% ipython --no-banner

In [1]: import numpy as np

In [2]: from numpy import linalg as LA

In [3]: np.set_printoptions(suppress=True, linewidth=200)

In [4]: rd = lambda a: np.round(a, 2) + 0

In [5]: f = np.array([-2, -3, 1, 3, 0]) + 0.5

In [6]: J = np.outer(f, f) / (f @ f)

In [7]: rd(J)
Out[7]: 
array([[ 0.1 ,  0.16, -0.1 , -0.23, -0.03],
       [ 0.16,  0.27, -0.16, -0.38, -0.05],
       [-0.1 , -0.16,  0.1 ,  0.23,  0.03],
       [-0.23, -0.38,  0.23,  0.53,  0.08],
       [-0.03, -0.05,  0.03,  0.08,  0.01]])

In [8]: # projection: eigenvalues are 0 or 1

In [9]: np.unique(J.round(6), axis=0).shape
Out[9]: (5, 5)

In [10]: rd(J @ LA.pinv(J) @ J)
Out[10]: 
array([[ 0.1 ,  0.16, -0.1 , -0.23, -0.03],
       [ 0.16,  0.27, -0.16, -0.38, -0.05],
       [-0.1 , -0.16,  0.1 ,  0.23,  0.03],
       [-0.23, -0.38,  0.23,  0.53,  0.08],
       [-0.03, -0.05,  0.03,  0.08,  0.01]])

In [11]: np.abs(np.diag(LA.qr(J)[1])) > 1e-9
Out[11]: array([ True, False, False, False, False])

In [12]: f = np.array([2, 2, 1])

In [13]: np.cross(J[2, :3], J[1, :3])
Out[13]: array([0., 0., 0.])

In [14]: rd(np.correlate(J[2], J[1], "full"))
Out[14]: array([ 0.01,  0.05,  0.07, -0.05, -0.16, -0.05,  0.07,  0.05,  0.01])

In [15]: rd(np.convolve(J[2], f))
Out[15]: array([-0.19, -0.52, -0.23,  0.48,  0.61,  0.29,  0.03])
